% ipython --no-banner

In [1]: import numpy as np

In [2]: import numpy.linalg as la

In [3]: np.set_printoptions(precision=2, suppress=True, linewidth=140)

In [4]: M2 = np.array([[2, -2, 2, 1, 1, 2, 1, 1, 3, 1, 2, -3, 3],
   ...:     [-3, 3, -3, 2, -1, 2, 3, 2, -3, 1, 3, -3, -3],
   ...:     [2, -2, 1, -3, -2, -3, -3, -2, -2, -3, 1, -3, -3],
   ...:     [-2, 3, 1, 0, 3, 0, 2, -1, 3, 0, 3, 2, 0],
   ...:     [-2, 1, 0, 2, -1, -2, -2, 2, 0, -2, 2, 1, 0],
   ...:     [-2, -3, 1, -3, 2, -3, -3, 2, -3, -1, 2, 3, 1],
   ...:     [0, -1, 1, 2, 1, 2, -1, 3, -1, -1, 3, 2, 0],
   ...:     [1, 3, 3, -2, 3, 3, 2, -1, 1, 1, -2, 3, 3],
   ...:     [1, -3, -3, -3, -3, 1, 0, -2, 1, 0, 1, -2, 0],
   ...:     [3, 1, -1, 1, 3, 1, -2, -3, -1, 2, -3, 3, 3],
   ...:     [3, 3, -1, -3, 3, -2, -1, 1, 0, 2, 2, 1, 2],
   ...:     [3, 2, -1, 1, 1, -3, 2, 2, 3, -1, 2, 2, -3],
   ...:     [0, 2, -1, 3, -3, 2, 0, -2, -2, 0, -3, 3, 0]])

In [5]: A = np.tril(M2)

In [6]: A
Out[6]: 
array([[ 2,  0,  0,  0,  0,  0,  0,  0,  0,  0,  0,  0,  0],
       [-3,  3,  0,  0,  0,  0,  0,  0,  0,  0,  0,  0,  0],
       [ 2, -2,  1,  0,  0,  0,  0,  0,  0,  0,  0,  0,  0],
       [-2,  3,  1,  0,  0,  0,  0,  0,  0,  0,  0,  0,  0],
       [-2,  1,  0,  2, -1,  0,  0,  0,  0,  0,  0,  0,  0],
       [-2, -3,  1, -3,  2, -3,  0,  0,  0,  0,  0,  0,  0],
       [ 0, -1,  1,  2,  1,  2, -1,  0,  0,  0,  0,  0,  0],
       [ 1,  3,  3, -2,  3,  3,  2, -1,  0,  0,  0,  0,  0],
       [ 1, -3, -3, -3, -3,  1,  0, -2,  1,  0,  0,  0,  0],
       [ 3,  1, -1,  1,  3,  1, -2, -3, -1,  2,  0,  0,  0],
       [ 3,  3, -1, -3,  3, -2, -1,  1,  0,  2,  2,  0,  0],
       [ 3,  2, -1,  1,  1, -3,  2,  2,  3, -1,  2,  2,  0],
       [ 0,  2, -1,  3, -3,  2,  0, -2, -2,  0, -3,  3,  0]])

In [7]: # rows and columns are dependent

In [8]: np.sort(la.eigvals(A))
Out[8]: array([-3., -1., -1., -1.,  0.,  0.,  1.,  1.,  2.,  2.,  2.,  2.,  3.])

In [9]: la.matrix_rank(A - A[0, 0] * np.eye(13))
Out[9]: np.int64(12)

In [10]: K = np.load("w.npy")

In [11]: K
Out[11]: 
array([[ 0. ,  0.6,  0.3, -0.2,  0.8,  0.2,  1. , -0.4,  0.5],
       [ 5.5, -0.8,  1.1,  1.1, -0.8, -0.6,  0.1, -1. ,  1.7],
       [-5. ,  1.9, -0.8,  0.7,  0.8,  1.4, -1.4, -1.9,  1.7],
       [-2. ,  0.6,  0.4, -0.7,  1.4,  0.6,  0. , -0.4,  0.7],
       [ 0. , -1.6, -0.6,  0.7,  0. ,  0.5,  0.8,  0.3,  1.3],
       [-3. ,  0.3, -2. , -0.3, -1. ,  0.3,  0.6, -0.2,  1.1],
       [-9. , -0.2,  0.1,  0. ,  0.8,  0.1,  0.3, -0.7, -0.5]])

In [12]: # column 0 dominates

In [13]: def softmax(z):
    ...:     e = np.exp(z - z.max(axis=-1, keepdims=True))
    ...:     return e / e.sum(axis=-1, keepdims=True)
    ...: 

In [14]: softmax(K).sum(axis=1)
Out[14]: array([1., 1., 1., 1., 1., 1., 1.])

In [15]: np.round(softmax(10 * K[2]), 2) + 0
Out[15]: array([0.  , 0.88, 0.  , 0.  , 0.  , 0.01, 0.  , 0.  , 0.12])

In [16]: np.round(softmax(K[2] + -1), 2) + 0
Out[16]: array([0.  , 0.31, 0.02, 0.09, 0.1 , 0.19, 0.01, 0.01, 0.26])

In [17]: scores = K @ K.T / np.sqrt(9)

In [18]: print(np.round(softmax(scores), 2) + 0)
[[0.22 0.1  0.17 0.2  0.1  0.1  0.12]
 [0.   1.   0.   0.   0.   0.   0.  ]
 [0.   0.   0.18 0.   0.   0.   0.82]
 [0.   0.   0.16 0.02 0.   0.01 0.8 ]
 [0.06 0.17 0.05 0.05 0.47 0.14 0.06]
 [0.   0.   0.07 0.   0.   0.03 0.9 ]
 [0.   0.   0.   0.   0.   0.   1.  ]]
